In [1]: import numpy as np

In [2]: import numpy.linalg as la

In [3]: np.set_printoptions(precision=3, suppress=True, linewidth=120)

In [4]: W0 = np.array([[-0.4, -0.5, 0.7, 2.4], [0.1, 0.0, 0.8, 0.3], [1.9, 0.2, 0.5, 0.5]])

In [5]: rng = np.random.default_rng(15)

In [6]: W0[2] = W0[1] + 0.1 * rng.normal(size=4)

In [7]: W0
Out[7]: 
array([[-0.4  , -0.5  ,  0.7  ,  2.4  ],
       [ 0.1  ,  0.   ,  0.8  ,  0.3  ],
       [-0.043, -0.094,  0.839,  0.248]])

In [8]: w1 = np.array([[0, 3, 0], [3, 0, -3], [1, 2, 0], [-2, -3, -1]])

In [9]: c = np.array([1, -1, 0])

In [10]: hid = np.maximum(W0 @ w1 + c, 0)

In [11]: print((hid > 0).astype(int))
[[0 0 0]
 [1 1 0]
 [1 0 1]]

In [12]: la.matrix_rank(hid)
Out[12]: np.int64(2)

In [13]: (hid > 0).mean(axis=0)
Out[13]: array([0.667, 0.333, 0.333])

In [14]: print(hid.round(3) + 0)
[[0.    0.    0.   ]
 [1.2   0.    0.   ]
 [1.063 0.    0.033]]

In [15]: W2 = np.array([[-3, -3, 0], [-1, -5, 5], [3, 1, 4]])

In [16]: np.round(hid @ W2, 3) + 0
Out[16]: 
array([[ 0.   ,  0.   ,  0.   ],
       [-3.6  , -3.6  ,  0.   ],
       [-3.09 , -3.156,  0.133]])

In [17]: w1 @ W2
Out[17]: 
array([[ -3, -15,  15],
       [-18, -12, -12],
       [ -5, -13,  10],
       [  6,  20, -19]])

In [18]: X = np.load("case14.npy")

In [19]: X
Out[19]: 
array([[ 0, -2,  0, -2,  0, -2],
       [-2, -1, -2, -1, -2, -1],
       [ 0, -1,  0, -1,  0, -1],
       [ 0, -2,  0, -2,  0, -2],
       [-2, -1, -2, -1, -2, -1],
       [ 0, -1,  0, -1,  0, -1]])

In [20]: # null space of dimension 4

In [21]: print((X + X.T) / 2)
[[ 0.  -2.   0.  -1.  -1.  -1. ]
 [-2.  -1.  -1.5 -1.5 -1.5 -1. ]
 [ 0.  -1.5  0.  -0.5 -1.  -0.5]
 [-1.  -1.5 -0.5 -2.  -0.5 -1.5]
 [-1.  -1.5 -1.  -0.5 -2.  -0.5]
 [-1.  -1.  -0.5 -1.5 -0.5 -1. ]]

In [22]: la.matrix_power(X, 3)
Out[22]: 
array([[-24, -48, -24, -48, -24, -48],
       [-36, -72, -36, -72, -36, -72],
       [-12, -24, -12, -24, -12, -24],
       [-24, -48, -24, -48, -24, -48],
       [-36, -72, -36, -72, -36, -72],
       [-12, -24, -12, -24, -12, -24]])

In [23]: print(np.allclose(X @ X.T, X.T @ X))
False

In [24]: np.allclose(X, X.T)
Out[24]: False

In [25]: A2 = W0 + rng.integers(-2, 3, (3, 2)) @ rng.integers(-2, 3, (2, 4))

In [26]: A2
Out[26]: 
array([[-4.4  ,  5.5  , -3.3  ,  4.4  ],
       [ 2.1  , -2.   ,  2.8  ,  0.3  ],
       [-1.043,  1.906, -0.161,  1.248]])

In [27]: print(A2 - W0)
[[-4.  6. -4.  2.]
 [ 2. -2.  2.  0.]
 [-1.  2. -1.  1.]]

In [28]: print(np.abs(A2 - W0).sum(axis=1))
[16.  6.  5.]

In [29]: np.round(la.svd(A2 - W0, compute_uv=False), 3) + 0
Out[29]: array([9.469, 1.157, 0.   ])

In [30]: la.matrix_rank(A2 - W0, tol=1e-8)
Out[30]: np.int64(2)

In [31]: vec = np.array([1, 0, 1, 1])

In [32]: print(A2 * vec)
[[-4.4    0.    -3.3    4.4  ]
 [ 2.1   -0.     2.8    0.3  ]
 [-1.043  0.    -0.161  1.248]]

In [33]: A2 @ (2 * vec)
Out[33]: array([-6.6  , 10.4  ,  0.088])

In [34]: A2 @ np.ones(4)
Out[34]: array([2.2 , 3.2 , 1.95])

In [35]: A2 @ np.eye(4)[1]
Out[35]: array([ 5.5  , -2.   ,  1.906])

In [36]: vec @ A2
ValueError: matmul: Input operand 1 has a mismatch in its core dimension 0, with gufunc signature (n?,k),(k,m?)->(n?,m?) (size 3 is different from 4)


In [37]: (A2 @ vec).argmax()
Out[37]: np.int64(1)

In [38]: la.norm(A2 @ vec) <= la.norm(A2, 2) * la.norm(vec) + 1e-9
Out[38]: np.True_

In [39]: (A2 * vec).sum(axis=1)
Out[39]: array([-3.3  ,  5.2  ,  0.044])

In [40]: A2 @ vec
Out[40]: array([-3.3  ,  5.2  ,  0.044])
